% ipython --no-banner

In [1]: import numpy as np

In [2]: from numpy import linalg as LA

In [3]: np.set_printoptions(suppress=True, linewidth=200)

In [4]: rnd = lambda a: np.round(a, 2) + 0

In [5]: feats = np.load("data.npy")

In [6]: feats
Out[6]: 
array([[ 0,  1,  0, -2, -1,  2, -2,  0, -1,  0],
       [ 0,  0, -2,  0,  0,  1, -1,  0, -1,  2],
       [ 0,  0,  0,  0,  1,  2,  0,  1, -2,  2],
       [ 0,  0,  0,  0,  0,  0, -1, -1,  2,  1],
       [ 0,  0,  0,  0,  0,  2,  2, -2, -2,  2],
       [ 0,  0,  0,  0,  0,  0,  1,  1,  0,  0],
       [ 0,  0,  0,  0,  0,  0,  0, -1,  0,  1],
       [ 0,  0,  0,  0,  0,  0,  0,  0,  0,  0],
       [ 0,  0,  0,  0,  0,  0,  0,  0,  0, -2],
       [ 0,  0,  0,  0,  0,  0,  0,  0,  0,  0]])

In [7]: U, sig, vt = LA.svd(feats, full_matrices=False)

In [8]: rnd(U.T @ U)
Out[8]: 
array([[1., 0., 0., 0., 0., 0., 0., 0., 0., 0.],
       [0., 1., 0., 0., 0., 0., 0., 0., 0., 0.],
       [0., 0., 1., 0., 0., 0., 0., 0., 0., 0.],
       [0., 0., 0., 1., 0., 0., 0., 0., 0., 0.],
       [0., 0., 0., 0., 1., 0., 0., 0., 0., 0.],
       [0., 0., 0., 0., 0., 1., 0., 0., 0., 0.],
       [0., 0., 0., 0., 0., 0., 1., 0., 0., 0.],
       [0., 0., 0., 0., 0., 0., 0., 1., 0., 0.],
       [0., 0., 0., 0., 0., 0., 0., 0., 1., 0.],
       [0., 0., 0., 0., 0., 0., 0., 0., 0., 1.]])

In [9]: rnd(np.abs(vt[0]))
Out[9]: array([0.  , 0.05, 0.14, 0.1 , 0.04, 0.55, 0.05, 0.13, 0.53, 0.6 ])

In [10]: rnd(sig)
Out[10]: array([6.01, 3.95, 3.29, 2.78, 1.7 , 1.06, 0.84, 0.11, 0.  , 0.  ])

In [11]: np.allclose(feats, feats.T)
Out[11]: False

In [12]: rnd(LA.det(feats))
Out[12]: np.float64(0.0)

In [13]: feats @ feats
Out[13]: 
array([[ 0,  0, -2,  0,  0, -1,  1,  8, -3, -2],
       [ 0,  0,  0,  0, -2, -4,  1,  0,  4, -3],
       [ 0,  0,  0,  0,  0,  2,  4,  0, -2,  6],
       [ 0,  0,  0,  0,  0,  0,  0,  1,  0, -5],
       [ 0,  0,  0,  0,  0,  0,  2,  0,  0,  6],
       [ 0,  0,  0,  0,  0,  0,  0, -1,  0,  1],
       [ 0,  0,  0,  0,  0,  0,  0,  0,  0,  0],
       [ 0,  0,  0,  0,  0,  0,  0,  0,  0,  0],
       [ 0,  0,  0,  0,  0,  0,  0,  0,  0,  0],
       [ 0,  0,  0,  0,  0,  0,  0,  0,  0,  0]])

In [14]: U, sig, vt = LA.svd(feats)

In [15]: rnd(sig)
Out[15]: array([6.01, 3.95, 3.29, 2.78, 1.7 , 1.06, 0.84, 0.11, 0.  , 0.  ])

In [16]: A2 = U[:, :8] @ np.diag(sig[:8]) @ vt[:8]

In [17]: LA.matrix_rank(feats, rtol=0.05)
Out[17]: np.int64(7)

In [18]: rnd(A2)
Out[18]: 
array([[ 0.,  1.,  0., -2., -1.,  2., -2.,  0., -1.,  0.],
       [ 0.,  0., -2.,  0.,  0.,  1., -1.,  0., -1.,  2.],
       [ 0.,  0.,  0.,  0.,  1.,  2.,  0.,  1., -2.,  2.],
       [ 0.,  0.,  0.,  0.,  0.,  0., -1., -1.,  2.,  1.],
       [ 0.,  0.,  0.,  0.,  0.,  2.,  2., -2., -2.,  2.],
       [ 0.,  0.,  0.,  0.,  0.,  0.,  1.,  1.,  0.,  0.],
       [ 0.,  0.,  0.,  0.,  0.,  0.,  0., -1.,  0.,  1.],
       [ 0.,  0.,  0.,  0.,  0.,  0.,  0.,  0.,  0.,  0.],
       [ 0.,  0.,  0.,  0.,  0.,  0.,  0.,  0.,  0., -2.],
       [ 0.,  0.,  0.,  0.,  0.,  0.,  0.,  0.,  0.,  0.]])

In [19]: rnd(np.sort(LA.eigvals(feats)))
Out[19]: array([0., 0., 0., 0., 0., 0., 0., 0., 0., 0.])

In [20]: LA.matrix_rank(feats - feats[0, 0] * np.eye(10))
Out[20]: np.int64(8)

In [21]: feats @ feats
Out[21]: 
array([[ 0,  0, -2,  0,  0, -1,  1,  8, -3, -2],
       [ 0,  0,  0,  0, -2, -4,  1,  0,  4, -3],
       [ 0,  0,  0,  0,  0,  2,  4,  0, -2,  6],
       [ 0,  0,  0,  0,  0,  0,  0,  1,  0, -5],
       [ 0,  0,  0,  0,  0,  0,  2,  0,  0,  6],
       [ 0,  0,  0,  0,  0,  0,  0, -1,  0,  1],
       [ 0,  0,  0,  0,  0,  0,  0,  0,  0,  0],
       [ 0,  0,  0,  0,  0,  0,  0,  0,  0,  0],
       [ 0,  0,  0,  0,  0,  0,  0,  0,  0,  0],
       [ 0,  0,  0,  0,  0,  0,  0,  0,  0,  0]])

In [22]: w1 = np.array([[-2, 0, 2, -1],
    ...:     [1, 0, -2, 2],
    ...:     [0, -1, 0, 0],
    ...:     [-2, 0, 1, -1],
    ...:     [2, 1, 2, 1],
    ...:     [1, 0, 2, -2],
    ...:     [-1, 0, 2, -2],
    ...:     [-1, -1, -2, 0],
    ...:     [0, 1, 2, -1],
    ...:     [-1, 1, 1, 0]])

In [23]: c = np.array([1, 0, 2, -1])

In [24]: H = np.maximum(feats @ w1 + c, 0)

In [25]: LA.matrix_rank(H)
Out[25]: np.int64(4)

In [26]: H
Out[26]: 
array([[ 8,  0,  0,  3],
       [ 1,  3,  2,  0],
       [ 2,  0,  4,  0],
       [ 2,  4,  7,  0],
       [ 1,  2, 12,  0],
       [ 0,  0,  2,  0],
       [ 1,  2,  5,  0],
       [ 1,  0,  2,  0],
       [ 3,  0,  0,  0],
       [ 1,  0,  2,  0]])

In [27]: cent = np.array([[-5, 5], [1, -4], [5, -5], [-5, 0]])

In [28]: w1 @ cent
Out[28]: 
array([[ 25, -20],
       [-25,  15],
       [ -1,   4],
       [ 20, -15],
       [ -4,  -4],
       [ 15,  -5],
       [ 25, -15],
       [ -6,   9],
       [ 16, -14],
       [ 11, -14]])

In [29]: H @ cent
Out[29]: 
array([[-55,  40],
       [  8, -17],
       [ 10, -10],
       [ 29, -41],
       [ 57, -63],
       [ 10, -10],
       [ 22, -28],
       [  5,  -5],
       [-15,  15],
       [  5,  -5]])

In [30]: A2 = np.array([[1, 1], [1, -1]])

In [31]: rng = np.random.default_rng(3386)

In [32]: J = np.kron(A2, np.kron(A2, A2))[rng.permutation(8)][:5]

In [33]: J
Out[33]: 
array([[ 1,  1,  1,  1, -1, -1, -1, -1],
       [ 1, -1, -1,  1,  1, -1, -1,  1],
       [ 1,  1,  1,  1,  1,  1,  1,  1],
       [ 1,  1, -1, -1,  1,  1, -1, -1],
       [ 1, -1, -1,  1, -1,  1,  1, -1]])

In [34]: LA.norm(J, axis=1).argmax()
Out[34]: np.int64(0)

In [35]: rnd(LA.norm(J[4], 1)), rnd(LA.norm(J[4], np.inf))
Out[35]: (np.float64(8.0), np.float64(1.0))

In [36]: rnd(LA.norm(J) ** 2 / LA.norm(J, 2) ** 2)
Out[36]: np.float64(5.0)

In [37]: E = np.loadtxt("run9.csv", delimiter=",")

In [38]: E
Out[38]: 
array([[0., 0., 0., 0., 0., 0., 1., 0., 0., 0., 0.],
       [0., 0., 0., 0., 1., 0., 0., 0., 0., 0., 0.],
       [0., 0., 0., 1., 0., 0., 0., 0., 0., 0., 0.],
       [0., 1., 0., 0., 0., 0., 0., 0., 0., 0., 0.],
       [0., 0., 0., 0., 0., 0., 0., 0., 0., 0., 1.],
       [0., 0., 1., 0., 0., 0., 0., 0., 0., 0., 0.],
       [0., 0., 0., 0., 0., 1., 0., 0., 0., 0., 0.],
       [0., 0., 0., 0., 0., 0., 0., 0., 0., 1., 0.],
       [0., 0., 0., 0., 0., 0., 0., 1., 0., 0., 0.],
       [0., 0., 0., 0., 0., 0., 0., 0., 1., 0., 0.],
       [1., 0., 0., 0., 0., 0., 0., 0., 0., 0., 0.]])

In [39]: idx = rng.permutation(11)

In [40]: idx
Out[40]: array([10,  0,  5,  7,  3,  6,  8,  9,  4,  2,  1])

In [41]: A2 = E[idx][:, idx]

In [42]: rnd(LA.det(A2)), rnd(LA.det(E[idx]))
Out[42]: (np.float64(-1.0), np.float64(1.0))

In [43]: np.trace(A2)
Out[43]: np.float64(0.0)

In [44]: assert E == E.T
ValueError: The truth value of an array with more than one element is ambiguous. Use a.any() or a.all()


In [45]: np.trace(E)
Out[45]: np.float64(0.0)

In [46]: rnd(np.sort(np.abs(LA.eigvals(E))))
Out[46]: array([1., 1., 1., 1., 1., 1., 1., 1., 1., 1., 1.])

In [47]: (E - E.T) / 2
Out[47]: 
array([[ 0. ,  0. ,  0. ,  0. ,  0. ,  0. ,  0.5,  0. ,  0. ,  0. , -0.5],
       [ 0. ,  0. ,  0. , -0.5,  0.5,  0. ,  0. ,  0. ,  0. ,  0. ,  0. ],
       [ 0. ,  0. ,  0. ,  0.5,  0. , -0.5,  0. ,  0. ,  0. ,  0. ,  0. ],
       [ 0. ,  0.5, -0.5,  0. ,  0. ,  0. ,  0. ,  0. ,  0. ,  0. ,  0. ],
       [ 0. , -0.5,  0. ,  0. ,  0. ,  0. ,  0. ,  0. ,  0. ,  0. ,  0.5],
       [ 0. ,  0. ,  0.5,  0. ,  0. ,  0. , -0.5,  0. ,  0. ,  0. ,  0. ],
       [-0.5,  0. ,  0. ,  0. ,  0. ,  0.5,  0. ,  0. ,  0. ,  0. ,  0. ],
       [ 0. ,  0. ,  0. ,  0. ,  0. ,  0. ,  0. ,  0. , -0.5,  0.5,  0. ],
       [ 0. ,  0. ,  0. ,  0. ,  0. ,  0. ,  0. ,  0.5,  0. , -0.5,  0. ],
       [ 0. ,  0. ,  0. ,  0. ,  0. ,  0. ,  0. , -0.5,  0.5,  0. ,  0. ],
       [ 0.5,  0. ,  0. ,  0. , -0.5,  0. ,  0. ,  0. ,  0. ,  0. ,  0. ]])

In [48]: vec = np.array([0, 1, -3, 3, -3, 3, 1, 3, 0, 2, 1])

In [49]: E @ np.ones(11)
Out[49]: array([1., 1., 1., 1., 1., 1., 1., 1., 1., 1., 1.])

In [50]: (E @ vec).argmax()
Out[50]: np.int64(2)

In [51]: E @ vec
Out[51]: array([ 1., -3.,  3.,  1.,  1., -3.,  3.,  2.,  3.,  0.,  0.])

In [52]: vec = np.array([2, 4, 0, 5, 4, 4, 1, 4, 0, 0, 5])

In [53]: rhs = E @ vec

In [54]: c, lr = np.zeros(11), 1 / LA.norm(E, 2) ** 2

In [55]: for i in range(10):
    ...:     c -= lr * E.T @ (E @ c - rhs)
    ...:     if i % 2 == 0: print(i, round(LA.norm(E @ c - rhs), 2))
    ...: 
0 0.0
2 0.0
4 0.0
6 0.0
8 0.0

In [56]: c
Out[56]: array([2., 4., 0., 5., 4., 4., 1., 4., 0., 0., 5.])

In [57]: K = np.loadtxt("test15.csv", delimiter=",")

In [58]: rnd(K)
Out[58]: 
array([[-0.43, -0.52,  0.36, -0.34,  0.23, -0.11],
       [ 0.6 , -0.23,  0.17, -0.17,  0.1 ,  0.39],
       [-0.06, -0.07, -0.2 ,  0.13,  0.08, -0.22],
       [ 0.17,  0.3 ,  0.49, -0.19, -0.24,  0.34],
       [ 0.03, -0.21, -0.13,  0.69,  0.05,  0.38],
       [ 0.29, -0.24,  0.48,  0.34,  0.07, -0.35],
       [ 0.09,  0.11, -0.39, -0.31, -0.15,  0.09],
       [ 0.29,  0.28, -0.05,  0.18,  0.1 , -0.4 ],
       [ 0.09,  0.47,  0.22, -0.07,  0.28, -0.3 ],
       [-0.46,  0.41,  0.26,  0.24,  0.26,  0.36],
       [ 0.17,  0.  , -0.21, -0.16,  0.83,  0.17]])

In [59]: A2 = K + rng.integers(-2, 3, (11, 1)) @ rng.integers(-2, 3, (1, 6))

In [60]: rnd(A2)
Out[60]: 
array([[ 0.57, -1.52,  1.36,  1.66, -1.77, -2.11],
       [ 0.6 , -0.23,  0.17, -0.17,  0.1 ,  0.39],
       [-2.06,  1.93, -2.2 , -3.87,  4.08,  3.78],
       [-0.83,  1.3 , -0.51, -2.19,  1.76,  2.34],
       [ 0.03, -0.21, -0.13,  0.69,  0.05,  0.38],
       [-0.71,  0.76, -0.52, -1.66,  2.07,  1.65],
       [-0.91,  1.11, -1.39, -2.31,  1.85,  2.09],
       [-1.71,  2.28, -2.05, -3.82,  4.1 ,  3.6 ],
       [ 1.09, -0.53,  1.22,  1.93, -1.72, -2.3 ],
       [-0.46,  0.41,  0.26,  0.24,  0.26,  0.36],
       [-1.83,  2.  , -2.21, -4.16,  4.83,  4.17]])

In [61]: rnd(LA.svd(A2 - K, compute_uv=False))
Out[61]: array([15.97,  0.  ,  0.  ,  0.  ,  0.  ,  0.  ])

In [62]: LA.matrix_rank(A2 - K, tol=1e-8)
Out[62]: np.int64(1)

In [63]: vec = np.array([3, 0, 3, 2, 3, 0])

In [64]: rhs = A2 @ vec

In [65]: rnd(LA.lstsq(A2, rhs)[0])
Out[65]: array([3., 0., 3., 2., 3., 0.])

In [66]: rnd(rhs)
Out[66]: array([ 3.79,  2.27, -8.28, -3.12,  1.24, -0.79, -5.98, -6.64,  5.63,  0.64, -5.94])

In [67]: rnd(LA.solve(A2.T @ A2, A2.T @ rhs))
Out[67]: array([3., 0., 3., 2., 3., 0.])

In [68]: rhs = rhs + 0.3 * rng.normal(size=11)

In [69]: rnd(rhs)
Out[69]: array([ 3.42,  2.19, -7.86, -3.24,  1.13, -0.89, -6.15, -6.79,  6.19,  0.85, -6.53])

In [70]: c, *_ = LA.lstsq(A2, rhs)

In [71]: c.round()
Out[71]: array([ 3.,  1.,  3.,  2.,  3., -0.])

In [72]: rnd(A2.T @ (rhs - A2 @ c))
Out[72]: array([0., 0., 0., 0., 0., 0.])

In [73]: A = np.load("a.npy")

In [74]: rnd(A)
Out[74]: 
array([[0.5 , 0.  , 0.  , 0.  , 0.25, 0.  , 0.  , 0.  , 0.25],
       [0.2 , 0.4 , 0.2 , 0.  , 0.2 , 0.  , 0.  , 0.  , 0.  ],
       [0.2 , 0.  , 0.4 , 0.  , 0.  , 0.2 , 0.  , 0.  , 0.2 ],
       [0.  , 0.  , 0.25, 0.5 , 0.  , 0.  , 0.  , 0.25, 0.  ],
       [0.  , 0.  , 0.33, 0.  , 0.33, 0.33, 0.  , 0.  , 0.  ],
       [0.2 , 0.  , 0.2 , 0.  , 0.2 , 0.2 , 0.  , 0.2 , 0.  ],
       [0.  , 0.  , 0.25, 0.  , 0.  , 0.  , 0.25, 0.25, 0.25],
       [0.  , 0.  , 0.  , 0.  , 0.  , 0.  , 0.  , 1.  , 0.  ],
       [0.5 , 0.  , 0.  , 0.  , 0.  , 0.  , 0.  , 0.  , 0.5 ]])

In [75]: f = np.array([-1, 2])

In [76]: rnd(np.array([np.convolve(row, f, "same") for row in A]))
Out[76]: 
array([[-0.5 ,  1.  ,  0.  ,  0.  , -0.25,  0.5 ,  0.  ,  0.  , -0.25],
       [-0.2 ,  0.  ,  0.6 ,  0.4 , -0.2 ,  0.4 ,  0.  ,  0.  ,  0.  ],
       [-0.2 ,  0.4 , -0.4 ,  0.8 ,  0.  , -0.2 ,  0.4 ,  0.  , -0.2 ],
       [ 0.  ,  0.  , -0.25,  0.  ,  1.  ,  0.  ,  0.  , -0.25,  0.5 ],
       [ 0.  ,  0.  , -0.33,  0.67, -0.33,  0.33,  0.67,  0.  ,  0.  ],
       [-0.2 ,  0.4 , -0.2 ,  0.4 , -0.2 ,  0.2 ,  0.4 , -0.2 ,  0.4 ],
       [ 0.  ,  0.  , -0.25,  0.5 ,  0.  ,  0.  , -0.25,  0.25,  0.25],
       [ 0.  ,  0.  ,  0.  ,  0.  ,  0.  ,  0.  ,  0.  , -1.  ,  2.  ],
       [-0.5 ,  1.  ,  0.  ,  0.  ,  0.  ,  0.  ,  0.  ,  0.  , -0.5 ]])

In [77]: np.convolve(A[3], f)
Out[77]: array([ 0.  ,  0.  , -0.25,  0.  ,  1.  ,  0.  ,  0.  , -0.25,  0.5 ,  0.  ])

In [78]: np.cross(A[3, :3], A[4, :3])
Out[78]: array([0., 0., 0.])

In [79]: np.argsort(-LA.norm(feats, axis=0).round(6), kind="stable")[:3]
Out[79]: array([9, 8, 5])

In [80]: rnd(LA.norm(feats, 2) / LA.norm(feats))
Out[80]: np.float64(0.69)

In [81]: def softmax(z):
    ...:     e = np.exp(z - z.max(axis=-1, keepdims=True))
    ...:     return e / e.sum(axis=-1, keepdims=True)
    ...: 

In [82]: rnd(softmax(A[3]))
Out[82]: array([0.1 , 0.1 , 0.13, 0.16, 0.1 , 0.1 , 0.1 , 0.13, 0.1 ])

In [83]: rnd(softmax(A).sum(axis=1))
Out[83]: array([1., 1., 1., 1., 1., 1., 1., 1., 1.])

In [84]: rnd(softmax(10 * A[3]))
Out[84]: array([0.01, 0.01, 0.07, 0.83, 0.01, 0.01, 0.01, 0.07, 0.01])

In [85]: S = A @ A.T / np.sqrt(9)

In [86]: rnd(softmax(S))
Out[86]: 
array([[0.12, 0.11, 0.11, 0.11, 0.11, 0.11, 0.11, 0.11, 0.12],
       [0.11, 0.12, 0.11, 0.11, 0.11, 0.11, 0.11, 0.11, 0.11],
       [0.11, 0.11, 0.12, 0.11, 0.11, 0.11, 0.11, 0.11, 0.11],
       [0.11, 0.11, 0.11, 0.12, 0.11, 0.11, 0.11, 0.12, 0.11],
       [0.11, 0.11, 0.11, 0.11, 0.12, 0.11, 0.11, 0.11, 0.11],
       [0.11, 0.11, 0.11, 0.11, 0.11, 0.11, 0.11, 0.11, 0.11],
       [0.11, 0.11, 0.11, 0.11, 0.11, 0.11, 0.12, 0.12, 0.11],
       [0.1 , 0.1 , 0.1 , 0.11, 0.1 , 0.11, 0.11, 0.14, 0.1 ],
       [0.12, 0.11, 0.11, 0.11, 0.11, 0.11, 0.11, 0.11, 0.12]])

In [87]: softmax(S).round(6).argmax(axis=1)
Out[87]: array([0, 1, 2, 3, 4, 4, 6, 7, 8])

In [88]: rnd(softmax(S)[3] @ A)
Out[88]: array([0.17, 0.04, 0.18, 0.06, 0.11, 0.08, 0.03, 0.2 , 0.13])
